$ ipython --no-banner

In [1]: import numpy as np

In [2]: import numpy.linalg as la

In [3]: np.set_printoptions(precision=2, suppress=True, linewidth=100, sign=" ")

In [4]: def rnd(a):
   ...:     return np.round(a, 2) + 0
   ...: 

In [5]: mat = np.load("case0.npy")

In [6]: mat
Out[6]: 
array([[ 2.,  1.],
       [ 0.,  3.]])

In [7]: vals, evecs = la.eig(mat)

In [8]: mat @ evecs[:, 0] - vals[0] * evecs[:, 0]
Out[8]: array([ 0.,  0.])

In [9]: np.prod(vals)
Out[9]: np.float64(6.0)

In [10]: rnd(np.sort(la.eigvals(mat.T)))
Out[10]: array([ 2.,  3.])

In [11]: M2 = np.array([[0, 2], [-2, -2], [-1, 0], [-1, -1], [-2, -2]])

In [12]: W0 = np.block([[np.zeros((5, 5)), M2], [M2.T, np.zeros((2, 2))]])

In [13]: W0
Out[13]: 
array([[ 0.,  0.,  0.,  0.,  0.,  0.,  2.],
       [ 0.,  0.,  0.,  0.,  0., -2., -2.],
       [ 0.,  0.,  0.,  0.,  0., -1.,  0.],
       [ 0.,  0.,  0.,  0.,  0., -1., -1.],
       [ 0.,  0.,  0.,  0.,  0., -2., -2.],
       [ 0., -2., -1., -1., -2.,  0.,  0.],
       [ 2., -2.,  0., -1., -2.,  0.,  0.]])

In [14]: # equal to its transpose

In [15]: np.allclose(W0[:-1].T @ la.lstsq(W0[:-1].T, W0[-1])[0], W0[-1])
Out[15]: False

In [16]: la.lstsq(W0[:-1].T, W0[-1])[2]
Out[16]: np.int32(3)

In [17]: rnd(np.trace(la.pinv(W0) @ W0))
Out[17]: np.float64(4.0)

In [18]: np.unique(W0.round(6), axis=0).shape
Out[18]: (6, 7)

In [19]: Q, evecs = la.qr(mat[:, :1])[0], la.qr(mat[:, 1:])[0]

In [20]: sigma = la.svd(Q.T @ evecs, compute_uv=False)

In [21]: rnd(np.degrees(np.arccos(sigma.clip(0, 1))))
Out[21]: array([ 71.57])

In [22]: (sigma > 0.9).sum()
Out[22]: np.int64(0)

In [23]: M2 = W0 / la.norm(W0, axis=1, keepdims=True)

In [24]: G = M2 @ M2.T

In [25]: rnd(la.norm(M2, axis=1))
Out[25]: array([ 1.,  1.,  1.,  1.,  1.,  1.,  1.])

In [26]: rnd(G)
Out[26]: 
array([[ 1.  , -0.71,  0.  , -0.71, -0.71,  0.  ,  0.  ],
       [-0.71,  1.  ,  0.71,  1.  ,  1.  ,  0.  ,  0.  ],
       [ 0.  ,  0.71,  1.  ,  0.71,  0.71,  0.  ,  0.  ],
       [-0.71,  1.  ,  0.71,  1.  ,  1.  ,  0.  ,  0.  ],
       [-0.71,  1.  ,  0.71,  1.  ,  1.  ,  0.  ,  0.  ],
       [ 0.  ,  0.  ,  0.  ,  0.  ,  0.  ,  1.  ,  0.79],
       [ 0.  ,  0.  ,  0.  ,  0.  ,  0.  ,  0.79,  1.  ]])

In [27]: np.argwhere(np.triu(np.abs(G) > 0.95, 1))
Out[27]: 
array([[ 1,  3],
       [ 1,  4],
       [ 3,  4]])
